$ ipython --no-banner

In [1]: import numpy as np

In [2]: np.set_printoptions(precision=2, suppress=True, linewidth=120, floatmode="fixed")

In [3]: def tidy(a):
   ...:     return np.round(a, 2) + 0
   ...: 

In [4]: data = np.array([[-2, -1, 0, 1, 2, 3],
   ...:     [4, 5, 6, 7, 8, 9],
   ...:     [10, 11, 12, 13, 14, 15],
   ...:     [16, 17, 18, 19, 20, 21],
   ...:     [22, 23, 24, 25, 26, 27],
   ...:     [28, 29, 30, 31, 32, 33]])

In [5]: data
Out[5]: 
array([[-2, -1,  0,  1,  2,  3],
       [ 4,  5,  6,  7,  8,  9],
       [10, 11, 12, 13, 14, 15],
       [16, 17, 18, 19, 20, 21],
       [22, 23, 24, 25, 26, 27],
       [28, 29, 30, 31, 32, 33]])

In [6]: tidy(np.linalg.svd(data, compute_uv=False))
Out[6]: array([111.81,   5.63,   0.00,   0.00,   0.00,   0.00])

In [7]: data.mean(axis=0)
Out[7]: array([13.00, 14.00, 15.00, 16.00, 17.00, 18.00])

In [8]: data.sum(axis=0)
Out[8]: array([ 78,  84,  90,  96, 102, 108])

In [9]: np.unravel_index(np.abs(data).argmax(), data.shape)
Out[9]: (np.int64(5), np.int64(5))

In [10]: data.sum(axis=1)
Out[10]: array([  3,  39,  75, 111, 147, 183])

In [11]: np.diff(data, axis=0)
Out[11]: 
array([[6, 6, 6, 6, 6, 6],
       [6, 6, 6, 6, 6, 6],
       [6, 6, 6, 6, 6, 6],
       [6, 6, 6, 6, 6, 6],
       [6, 6, 6, 6, 6, 6]])

In [12]: data[6]
---------------------------------------------------------------------------
IndexError                                Traceback (most recent call last)
Cell In[12], line 1
----> 1 data[6]

IndexError: index 6 is out of bounds for axis 0 with size 6

In [13]: data.reshape(6, 7)
---------------------------------------------------------------------------
ValueError                                Traceback (most recent call last)
Cell In[13], line 1
----> 1 data.reshape(6, 7)

ValueError: cannot reshape array of size 36 into shape (6,7)

In [14]: data.ravel(order="F")
Out[14]: 
array([-2,  4, 10, 16, 22, 28, -1,  5, 11, 17, 23, 29,  0,  6, 12, 18, 24, 30,  1,  7, 13, 19, 25, 31,  2,  8, 14, 20,
       26, 32,  3,  9, 15, 21, 27, 33])

In [15]: T = data.reshape(6, 2, -1)

In [16]: np.swapaxes(T, 1, 2)[5]
Out[16]: 
array([[28, 31],
       [29, 32],
       [30, 33]])

In [17]: U, s, vt = np.linalg.svd(data)

In [18]: np.argmax(s[:-1] / (s[1:] + 1e-6)) + 1
Out[18]: np.int64(2)

In [19]: Y = U[:, :2] @ np.diag(s[:2]) @ vt[:2]

In [20]: tidy(np.abs(data - Y).max())
Out[20]: np.float64(0.0)

In [21]: tidy(np.linalg.norm(data - Y) / np.linalg.norm(data))
Out[21]: np.float64(0.0)

In [22]: T = np.stack([data, -1 * data, data[::-1]])

In [23]: tidy(np.linalg.norm(T, axis=(1, 2)))
Out[23]: array([111.96, 111.96, 111.96])

In [24]: np.linalg.matrix_rank(T.reshape(3, -1))
Out[24]: np.int64(2)

In [25]: np.einsum("bij,cij->bc", T, T)
Out[25]: 
array([[ 12534, -12534,   4974],
       [-12534,  12534,  -4974],
       [  4974,  -4974,  12534]])

In [26]: T.shape
Out[26]: (3, 6, 6)

In [27]: w1 = np.array([[3, -1, 3, -1, -1, 3],
    ...:     [3, 1, 3, 0, 1, -3],
    ...:     [2, -3, -3, -3, 2, 2],
    ...:     [-2, -1, -2, -1, -2, 1],
    ...:     [-3, -1, 1, 3, -2, -3],
    ...:     [3, 3, -1, 0, 1, -3]])

In [28]: coef = np.array([-1, -5, 2, 5, -4, -5])

In [29]: H = np.maximum(data @ w1 + coef, 0)

In [30]: H
Out[30]: 
array([[  0,   2,   0,  12,   0,   0],
       [ 27,   0,   0,   0,   0,   0],
       [ 63,   0,   2,   0,   0,   0],
       [ 99,   0,   8,   0,   0,   0],
       [135,   0,  14,   0,   0,   0],
       [171,   0,  20,   0,   0,   0]])

In [31]: np.linalg.matrix_rank(H)
Out[31]: np.int64(3)

In [32]: tidy((H > 0).mean(axis=0))
Out[32]: array([0.83, 0.17, 0.67, 0.17, 0.00, 0.00])

In [33]: basis = np.array([[-1, 1, -1],
    ...:     [2, -1, -2],
    ...:     [-1, 2, -2],
    ...:     [2, 1, 2],
    ...:     [-2, 2, -2],
    ...:     [2, -2, 0]])

In [34]: (H @ basis).round(6).argmax(axis=1)
Out[34]: array([0, 1, 1, 1, 1, 1])

In [35]: H @ basis
Out[35]: 
array([[  28,   10,   20],
       [ -27,   27,  -27],
       [ -65,   67,  -67],
       [-107,  115, -115],
       [-149,  163, -163],
       [-191,  211, -211]])
